In [1]: import numpy as np

In [2]: np.set_printoptions(suppress=True, linewidth=160)

In [3]: tidy = lambda a: np.round(a, 2) + 0

In [4]: J = np.load("case0.npy")

In [5]: J
Out[5]: 
array([[-1.29, -1.15,  3.47],
       [ 3.98, -1.33,  2.41],
       [ 1.05, -2.97, -1.38],
       [-0.67, -0.09,  2.56],
       [-0.34,  2.68,  0.66],
       [-0.91, -2.05,  1.77],
       [-1.19, -0.71,  1.44],
       [ 1.22, -1.09,  2.54],
       [-3.98,  1.43, -2.31],
       [-3.23,  1.39, -1.45],
       [ 1.6 , -0.11, -1.49],
       [-0.24, -0.3 , -1.5 ],
       [-3.57, -0.18, -1.21],
       [-1.6 ,  1.64,  0.4 ],
       [ 0.63,  0.93,  1.34],
       [ 3.03, -1.35,  2.45],
       [-1.48, -1.  , -1.38],
       [ 3.36,  0.48, -1.93],
       [ 2.57, -4.27, -0.08],
       [ 1.6 , -0.36, -0.54],
       [-4.19,  3.23,  0.12],
       [-1.35, -1.03,  0.51],
       [ 0.31,  0.55, -2.23],
       [-0.97,  0.29, -5.49],
       [ 0.06, -2.88, -0.51]])

In [6]: D = np.linalg.norm(J[:, None] - J[None], axis=-1)

In [7]: np.linalg.matrix_rank(D ** 2)
Out[7]: np.int64(5)

In [8]: print(tidy(D[:5, :5]))
[[0.   5.38 5.68 1.53 4.84]
 [5.38 0.   5.06 4.81 6.15]
 [5.68 5.06 0.   5.17 6.17]
 [1.53 4.81 5.17 0.   3.38]
 [4.84 6.15 6.17 3.38 0.  ]]

In [9]: np.unravel_index(D.round(6).argmax(), D.shape)
Out[9]: (np.int64(18), np.int64(20))

In [10]: (D + 1e9 * np.eye(25)).round(6).argmin(axis=1)
Out[10]: array([ 3, 15, 24,  6, 13,  6, 21, 15,  9,  8, 19, 22,  9,  4,  3,  1, 11, 10,  2, 10,  9,  6, 11, 22,  2])

In [11]: D.mean(axis=1).argmax()
Out[11]: np.int64(23)

In [12]: gram = np.cov(J, rowvar=False)

In [13]: gram.shape
Out[13]: (3, 3)

In [14]: np.argwhere(np.triu(np.abs(np.corrcoef(J.T)) > 0.8, 1))
Out[14]: array([], shape=(0, 2), dtype=int64)

In [15]: tidy(np.corrcoef(J[:, 2], J[:, 1])[0, 1])
Out[15]: np.float64(-0.19)

In [16]: Z = J[[2, 11]].astype(float)

In [17]: for _ in range(5):
    ...:     lab = np.linalg.norm(J[:, None] - Z, axis=-1).argmin(axis=1)
    ...:     Z = np.array([J[lab == j].mean(axis=0) for j in range(2)])
    ...: 

In [18]: lab
Out[18]: array([1, 0, 0, 1, 1, 0, 1, 0, 1, 1, 0, 1, 1, 1, 1, 0, 1, 0, 0, 0, 1, 1, 1, 1, 0])

In [19]: print(np.bincount(lab))
[10 15]

In [20]: print(tidy(Z))
[[ 1.76 -1.59  0.32]
 [-1.54  0.51 -0.34]]

In [21]: Ac = (J - J.mean(axis=0)) / J.std(axis=0)

In [22]: np.argwhere(np.abs(Ac) > 2)
Out[22]: 
array([[18,  1],
       [20,  1],
       [23,  2]])

In [23]: tidy(Ac.std(axis=0))
Out[23]: array([1., 1., 1.])

In [24]: beta = np.linalg.lstsq(np.delete(Ac, 0, axis=1), Ac[:, 0])[0]

In [25]: tidy(1 - np.var(Ac[:, 0] - np.delete(Ac, 0, axis=1) @ beta))
Out[25]: np.float64(0.25)

In [26]: x = np.array([2, 2, 0])

In [27]: h1 = np.maximum(J @ x, 0)

In [28]: print(tidy(np.tanh(J @ x)))
[-1.    1.   -1.   -0.91  1.   -1.   -1.    0.25 -1.   -1.    0.99 -0.79 -1.    0.08  1.    1.   -1.    1.   -1.    0.99 -0.96 -1.    0.94 -0.88 -1.  ]

In [29]: np.flatnonzero(h1 > 1e-9)
Out[29]: array([ 1,  4,  7, 10, 13, 14, 15, 17, 19, 22])

In [30]: tidy(h1)
Out[30]: array([0.  , 5.3 , 0.  , 0.  , 4.68, 0.  , 0.  , 0.26, 0.  , 0.  , 2.98, 0.  , 0.  , 0.08, 3.12, 3.36, 0.  , 7.68, 0.  , 2.48, 0.  , 0.  , 1.72, 0.  , 0.  ])

In [31]: J * (h1 > 1e-9)[:, None]
Out[31]: 
array([[-0.  , -0.  ,  0.  ],
       [ 3.98, -1.33,  2.41],
       [ 0.  , -0.  , -0.  ],
       [-0.  , -0.  ,  0.  ],
       [-0.34,  2.68,  0.66],
       [-0.  , -0.  ,  0.  ],
       [-0.  , -0.  ,  0.  ],
       [ 1.22, -1.09,  2.54],
       [-0.  ,  0.  , -0.  ],
       [-0.  ,  0.  , -0.  ],
       [ 1.6 , -0.11, -1.49],
       [-0.  , -0.  , -0.  ],
       [-0.  , -0.  , -0.  ],
       [-1.6 ,  1.64,  0.4 ],
       [ 0.63,  0.93,  1.34],
       [ 3.03, -1.35,  2.45],
       [-0.  , -0.  , -0.  ],
       [ 3.36,  0.48, -1.93],
       [ 0.  , -0.  , -0.  ],
       [ 1.6 , -0.36, -0.54],
       [-0.  ,  0.  ,  0.  ],
       [-0.  , -0.  ,  0.  ],
       [ 0.31,  0.55, -2.23],
       [-0.  ,  0.  , -0.  ],
       [ 0.  , -0.  , -0.  ]])

In [32]: f = np.array([1, 8, 0])

In [33]: g = np.array([2, -2, -2, 0])

In [34]: feats = np.outer(f, g)

In [35]: feats
Out[35]: 
array([[  2,  -2,  -2,   0],
       [ 16, -16, -16,   0],
       [  0,   0,   0,   0]])

In [36]: # looks like rank 1

In [37]: [round(float(x), 2) for x in np.linalg.svd(feats, compute_uv=False)[:3]]
Out[37]: [27.93, 0.0, 0.0]

In [38]: np.argsort(-np.linalg.norm(feats, axis=0).round(6), kind="stable")[:3]
Out[38]: array([0, 1, 2])

In [39]: print(np.linalg.cond(feats) > 100)
True

In [40]: r = np.linalg.matrix_rank(feats)

In [41]: r
Out[41]: np.int64(1)

In [42]: N = np.linalg.svd(feats)[2][r:].T

In [43]: print(tidy(N @ N.T))
[[ 0.67  0.33  0.33  0.  ]
 [ 0.33  0.67 -0.33  0.  ]
 [ 0.33 -0.33  0.67  0.  ]
 [ 0.    0.    0.    1.  ]]

In [44]: np.linalg.matrix_rank(feats.T @ feats), np.linalg.matrix_rank(feats @ feats.T)
Out[44]: (np.int64(1), np.int64(1))

In [45]: def softmax(z):
    ...:     e = np.exp(z - z.max(axis=-1, keepdims=True))
    ...:     return e / e.sum(axis=-1, keepdims=True)
    ...: 

In [46]: print(softmax(10 * feats[2]))
[0.25 0.25 0.25 0.25]

In [47]: att = feats @ feats.T / np.sqrt(4)

In [48]: tidy(softmax(att + np.triu(np.full(att.shape, -np.inf), 1)))
Out[48]: 
array([[1.  , 0.  , 0.  ],
       [0.  , 1.  , 0.  ],
       [0.33, 0.33, 0.33]])

In [49]: tidy(softmax(att))
Out[49]: 
array([[0.  , 1.  , 0.  ],
       [0.  , 1.  , 0.  ],
       [0.33, 0.33, 0.33]])

In [50]: softmax(att)[2] @ feats
Out[50]: array([ 6., -6., -6.,  0.])

In [51]: W0 = np.array([[4, 2, 2], [0, 2, 3], [0, 0, 5]])

In [52]: q = W0.astype(float).copy()

In [53]: for j in range(3):
    ...:     q[:, j] -= q[:, :j] @ (q[:, :j].T @ q[:, j])
    ...:     q[:, j] /= np.linalg.norm(q[:, j])
    ...: 

In [54]: q
Out[54]: 
array([[1., 0., 0.],
       [0., 1., 0.],
       [0., 0., 1.]])

In [55]: hat = np.triu(np.array([[1, 2, -9], [7, 5, 8], [9, -5, -2]]), 1) + np.eye(3)

In [56]: M2 = hat @ W0 @ np.linalg.inv(hat)

In [57]: print(tidy(np.linalg.det(M2)))
40.0

In [58]: np.trace(M2), np.trace(W0)
Out[58]: (np.float64(11.0), np.int64(11))

In [59]: M2
Out[59]: 
array([[ 4., -2., 15.],
       [ 0.,  2., 27.],
       [ 0.,  0.,  5.]])

In [60]: np.poly(M2)
Out[60]: array([  1., -11.,  38., -40.])

In [61]: t3 = np.stack([M2, 3 * M2, M2[::-1]])

In [62]: print(np.einsum("bij,cij->bc", t3, t3))
[[1003. 3009.  883.]
 [3009. 9027. 2649.]
 [ 883. 2649. 1003.]]

In [63]: t3.shape
Out[63]: (3, 3, 3)

In [64]: tidy(np.linalg.norm(t3, axis=(1, 2)))
Out[64]: array([31.67, 95.01, 31.67])

In [65]: np.linalg.matrix_rank(t3.reshape(3, -1))
Out[65]: np.int64(2)

In [66]: M2 = W0 / np.linalg.norm(W0, axis=1, keepdims=True)

In [67]: gram = M2 @ M2.T

In [68]: (gram - 2 * np.eye(3)).round(6).argmax(axis=1)
Out[68]: array([1, 2, 1])

In [69]: tidy(gram)
Out[69]: 
array([[1.  , 0.57, 0.41],
       [0.57, 1.  , 0.83],
       [0.41, 0.83, 1.  ]])

In [70]: tidy(np.degrees(np.arccos(np.clip(gram[0, 2], -1, 1))))
Out[70]: np.float64(65.91)

In [71]: tidy(np.linalg.norm(M2, axis=1))
Out[71]: array([1., 1., 1.])

In [72]: tidy(gram[0])
Out[72]: array([1.  , 0.57, 0.41])

In [73]: F = np.loadtxt("out14.csv", delimiter=",")

In [74]: F
Out[74]: 
array([[3., 3.],
       [3., 6.]])

In [75]: x = np.array([-1, 1, 3])

In [76]: target = J @ x

In [77]: tidy(np.linalg.solve(J.T @ J, J.T @ target))
Out[77]: array([-1.,  1.,  3.])

In [78]: print(tidy(np.linalg.pinv(J) @ J))
[[1. 0. 0.]
 [0. 1. 0.]
 [0. 0. 1.]]

In [79]: rng = np.random.default_rng(471)

In [80]: target = target + 0.3 * rng.normal(size=25)

In [81]: tidy(target)
Out[81]: 
array([ 10.64,   1.96,  -8.15,   8.38,   5.13,   3.97,   4.93,   5.83,  -1.39,  -0.12,  -6.31,  -4.46,  -0.44,   5.06,   4.38,   2.48,  -3.28,  -8.16,  -6.87,
        -3.42,   8.46,   1.59,  -6.71, -15.29,  -4.67])

In [82]: beta, *_ = np.linalg.lstsq(J, target)

In [83]: tidy(np.linalg.norm(target - J @ beta))
Out[83]: np.float64(1.48)

In [84]: print(tidy(beta))
[-1.    1.05  3.02]

In [85]: q, vecs = np.linalg.qr(F[:, :1])[0], np.linalg.qr(F[:, 1:])[0]

In [86]: sigma = np.linalg.svd(q.T @ vecs, compute_uv=False)

In [87]: tidy(sigma)
Out[87]: array([0.95])

In [88]: tidy(np.degrees(np.arccos(sigma.clip(0, 1))))
Out[88]: array([18.43])

In [89]: (sigma > 0.9).sum()
Out[89]: np.int64(1)

In [90]: evals, vecs = np.linalg.eig(F)

In [91]: tidy(np.prod(evals))
Out[91]: np.float64(9.0)

In [92]: print(tidy(np.sort(np.linalg.eigvals(F.T))))
[1.15 7.85]

In [93]: tidy(evals)
Out[93]: array([1.15, 7.85])

In [94]: tidy(np.sort(np.linalg.eigvals(np.linalg.inv(F))))
Out[94]: array([0.13, 0.87])

In [95]: Lm = np.linalg.cholesky(F)

In [96]: print(np.linalg.eigvalsh(F).min() > 0)
True

In [97]: tidy(F / np.sqrt(np.outer(np.diag(F), np.diag(F))))
Out[97]: 
array([[1.  , 0.71],
       [0.71, 1.  ]])

In [98]: M2 = np.linalg.inv(F)

In [99]: tidy(np.linalg.inv(M2))
Out[99]: 
array([[3., 3.],
       [3., 6.]])

In [100]: tidy(np.linalg.det(F) * M2)
Out[100]: 
array([[ 6., -3.],
       [-3.,  3.]])

In [101]: np.allclose(M2, F.T)
Out[101]: False

In [102]: print(tidy(M2))
[[ 0.67 -0.33]
 [-0.33  0.33]]

In [103]: X = np.loadtxt("block13.csv", delimiter=",")

In [104]: tidy(X)
Out[104]: 
array([[0.33, 0.  , 0.33, 0.33],
       [0.  , 0.5 , 0.25, 0.25],
       [0.33, 0.  , 0.33, 0.33],
       [0.25, 0.25, 0.25, 0.25]])

In [105]: np.argsort(-np.linalg.norm(X, axis=0).round(6), kind="stable")[:3]
Out[105]: array([2, 3, 1])

In [106]: tidy(np.linalg.norm(X, 2) / np.linalg.norm(X))
Out[106]: np.float64(0.9)

In [107]: np.linalg.matrix_rank(X, rtol=0.1)
Out[107]: np.int64(2)

In [108]: np.linalg.cond(X) > 100
Out[108]: np.True_

In [109]: E = np.load("run11.npy")

In [110]: print(E)
[[-2.  1.  0.]
 [ 0. -2.  1.]
 [ 0.  0. -2.]]

In [111]: # triangular: eigenvalues sit on the diagonal

In [112]: M2 = E + rng.integers(-2, 3, (3, 2)) @ rng.integers(-2, 3, (2, 3))

In [113]: print(M2)
[[ 0.  1. -2.]
 [-6.  2.  3.]
 [ 8. -6. -4.]]

In [114]: print(tidy(np.linalg.svd(M2 - E, compute_uv=False)))
[12.8   2.02  0.  ]

In [115]: print(M2 - E)
[[ 2.  0. -2.]
 [-6.  4.  2.]
 [ 8. -6. -2.]]

In [116]: x = np.array([6, 5, 3, 3])

In [117]: feats @ (2 * x)
Out[117]: array([ -8, -64,   0])

In [118]: np.linalg.norm(feats @ x) <= np.linalg.norm(feats, 2) * np.linalg.norm(x) + 1e-9
Out[118]: np.True_

In [119]: feats @ x
Out[119]: array([ -4, -32,   0])

In [120]: feats @ np.eye(4)[1]
Out[120]: array([ -2., -16.,   0.])

In [121]: np.sign((feats @ x).round(6))
Out[121]: array([-1, -1,  0])

In [122]: feats @ np.ones(4)
Out[122]: array([ -2., -16.,   0.])

In [123]: feats * x
Out[123]: 
array([[ 12, -10,  -6,   0],
       [ 96, -80, -48,   0],
       [  0,   0,   0,   0]])

In [124]: tidy(np.linalg.matrix_power(E - np.diag(np.diag(E)), 3))
Out[124]: 
array([[0., 0., 0.],
       [0., 0., 0.],
       [0., 0., 0.]])

In [125]: print(np.prod(np.diag(E)), tidy(np.linalg.det(E)))
-8.0 -8.0

In [126]: [int(np.linalg.matrix_rank(np.linalg.matrix_power(E, p))) for p in range(1, 4)]
Out[126]: [3, 3, 3]

In [127]: M2 = E / np.linalg.norm(E, axis=1, keepdims=True)

In [128]: gram = M2 @ M2.T

In [129]: tidy(gram[0])
Out[129]: array([ 1. , -0.4,  0. ])

In [130]: (np.abs(gram) > 0.9).astype(int)
Out[130]: 
array([[1, 0, 0],
       [0, 1, 0],
       [0, 0, 1]])

In [131]: tidy(gram)
Out[131]: 
array([[ 1.  , -0.4 ,  0.  ],
       [-0.4 ,  1.  , -0.45],
       [ 0.  , -0.45,  1.  ]])

In [132]: tidy(np.linalg.matrix_power(E, 3))
Out[132]: 
array([[-8., 12., -6.],
       [ 0., -8., 12.],
       [ 0.,  0., -8.]])

In [133]: print((E - E.T) / 2)
[[ 0.   0.5  0. ]
 [-0.5  0.   0.5]
 [ 0.  -0.5  0. ]]

In [134]: np.allclose(E @ E.T, E.T @ E)
Out[134]: False

In [135]: np.allclose(E, E.T)
Out[135]: False

In [136]: np.trace(E)
Out[136]: np.float64(-6.0)

In [137]: print(tidy(np.sort(np.abs(np.linalg.eigvals(E)))))
[2. 2. 2.]

In [138]: print(E @ E)
[[ 4. -4.  1.]
 [ 0.  4. -4.]
 [ 0.  0.  4.]]

In [139]: q, _ = np.linalg.qr(np.array([[-2.1, -0.3, 2.4], [-0.1, 0.0, 0.1], [-1.6, 0.8, -0.2]]))

In [140]: evals = np.array([3, 1, 0])

In [141]: data = q @ np.diag(evals) @ q.T

In [142]: tidy(data)
Out[142]: 
array([[2.26, 0.1 , 0.96],
       [0.1 , 0.  , 0.06],
       [0.96, 0.06, 1.73]])

In [143]: # symmetric

In [144]: x = np.array([1, 4, 1])

In [145]: tidy((data * x).sum(axis=1))
Out[145]: array([3.61, 0.17, 2.93])

In [146]: tidy(data @ (2 * x))
Out[146]: array([7.23, 0.35, 5.87])

In [147]: np.linalg.matrix_rank(data, rtol=0.1)
Out[147]: np.int64(2)

In [148]: print([round(float(x), 2) for x in np.linalg.svd(data, compute_uv=False)[:3]])
[3.0, 1.0, 0.0]

In [149]: np.argsort(-np.linalg.norm(data, axis=0).round(6), kind="stable")[:3]
Out[149]: array([0, 2, 1])

In [150]: tidy(np.trace(np.linalg.pinv(data) @ data))
Out[150]: np.float64(2.0)

In [151]: np.linalg.lstsq(data[:-1].T, data[-1])[2]
Out[151]: np.int32(2)
